$ python3 -q
>>> import numpy as np
>>> from numpy import linalg as LA
>>> np.set_printoptions(precision=2, suppress=True, linewidth=100, legacy="1.25")
>>> def tidy(a):
...     return np.round(a, 2) + 0
... 
>>> F = np.load("m.npy")
>>> F
array([[ 29,   7,  -4],
       [  7,  25, -18],
       [ -4, -18,  13]])
>>> LA.cond(F) > 100
True
>>> LA.matrix_rank(F, rtol=0.1)
2
>>> [round(float(x), 2) for x in LA.svd(F, compute_uv=False)[:3]]
[42.68, 24.32, 0.0]
>>> rng = np.random.default_rng(881148)
>>> lab = rng.permutation(3)
>>> lab
array([1, 2, 0])
>>> A2 = F[lab][:, lab]
>>> A2
array([[ 25, -18,   7],
       [-18,  13,  -4],
       [  7,  -4,  29]])
>>> np.trace(A2)
67
>>> W0 = np.load("a.npy")
>>> tidy(W0)
array([[0.33, 0.33, 0.33],
       [0.43, 0.14, 0.43],
       [0.2 , 0.2 , 0.6 ]])
>>> # row-stochastic, so 1 is an eigenvalue
>>> O, R = LA.qr(W0)
>>> tidy(np.trace(O @ O.T))
3.0
>>> O.shape, R.shape
((3, 3), (3, 3))
>>> tidy(O.T @ O)
array([[1., 0., 0.],
       [0., 1., 0.],
       [0., 0., 1.]])
>>> tidy(np.abs(np.diag(R)))
array([0.58, 0.19, 0.34])
>>> np.unravel_index(np.abs(W0).argmax(), W0.shape)
(2, 2)
>>> np.zeros(3, 3)
Traceback (most recent call last):
  File "<python-input-24>", line 1, in <module>
    np.zeros(3, 3)
    ~~~~~~~~^^^^^^
TypeError: Cannot interpret '3' as a data type
>>> LA.rank(W0)
Traceback (most recent call last):
  File "<python-input-25>", line 1, in <module>
    LA.rank(W0)
    ^^^^^^^
AttributeError: module 'numpy.linalg' has no attribute 'rank'
>>> W0.shape
(3, 3)
>>> w, vecs = LA.eigh(F)
>>> x = np.array([1, 1, 0])
>>> x @ F @ x
68
>>> np.abs(F).sum(axis=1).max(), tidy(np.abs(w).max())
(50, 42.68)
>>> tidy(LA.eigvalsh(F[1:, 1:]))
array([ 0.03, 37.97])
>>> X = np.load("dump.npy")
>>> X
array([[  0.1,  -0.5,  -1.1],
       [ -0.4,   2.4,   0.6],
       [  0.8,   1. ,  -1. ],
       [ -1.6,  -0.5,  -1.3],
       [  0.6,   0.3,   1.1],
       [  1.8,  -0.9,  -0.1],
       [ -0.4,  -1. ,  -0.7],
       [  0.9,  -0.9,  -1.3],
       [  1. ,   0.5,  -0.2],
       [ -0.5,   1.2,   0.5],
       [  1.3,   1.2,   0.9],
       [ -1.4,  -0.7,  -0.4],
       [  0.7,   0.4,  -0.1],
       [  0.7,   1.2,  -0.2],
       [ -0.3,  -1.3,  -1.3],
       [ -0.4,  -0.3,  -1.7],
       [-12. ,  12. ,   4. ],
       [ -0.3,   0.8,  -0.3],
       [  0.2,  -0.8,   1.2],
       [ -0.7,  -1.7,   0.8],
       [  0.1,   0.4,   0.1]])
>>> lab = X[:, 2] > np.median(X[:, 2])
>>> u = X[lab].mean(axis=0) - X[~lab].mean(axis=0)
>>> np.argsort(-np.abs(u).round(6), kind="stable")
array([2, 1, 0])
>>> tidy(u)
array([-0.81,  1.6 ,  1.76])
>>> ((X - X.mean(axis=0)) @ u > 0).astype(int)
array([0, 1, 0, 0, 1, 0, 0, 0, 0, 1, 1, 0, 0, 0, 0, 0, 1, 0, 0, 0, 0])
>>> lab.astype(int)
array([0, 1, 0, 0, 1, 1, 0, 0, 0, 1, 1, 0, 1, 0, 0, 0, 1, 0, 1, 1, 1])
>>> C2 = np.cov(X, rowvar=False)
>>> np.median(X, axis=0)
array([ 0.1,  0.3, -0.2])
>>> tidy(LA.eigvalsh(C2)[::-1])
array([15.4 ,  1.19,  0.57])
>>> tidy(np.corrcoef(X.T))
array([[ 1.  , -0.86, -0.65],
       [-0.86,  1.  ,  0.76],
       [-0.65,  0.76,  1.  ]])
>>> theta = np.radians(72)
>>> R = np.eye(3)
>>> R[1, 1] = R[0, 0] = np.cos(theta)
>>> R[1, 0], R[0, 1] = -np.sin(theta), np.sin(theta)
>>> tidy(R)
array([[ 0.31,  0.95,  0.  ],
       [-0.95,  0.31,  0.  ],
       [ 0.  ,  0.  ,  1.  ]])
>>> A2 = X @ R.T
>>> np.allclose(X @ X.T, A2 @ A2.T)
True
>>> tidy(np.abs(A2 - X).max(axis=0))
array([19.7 ,  3.12,  0.  ])
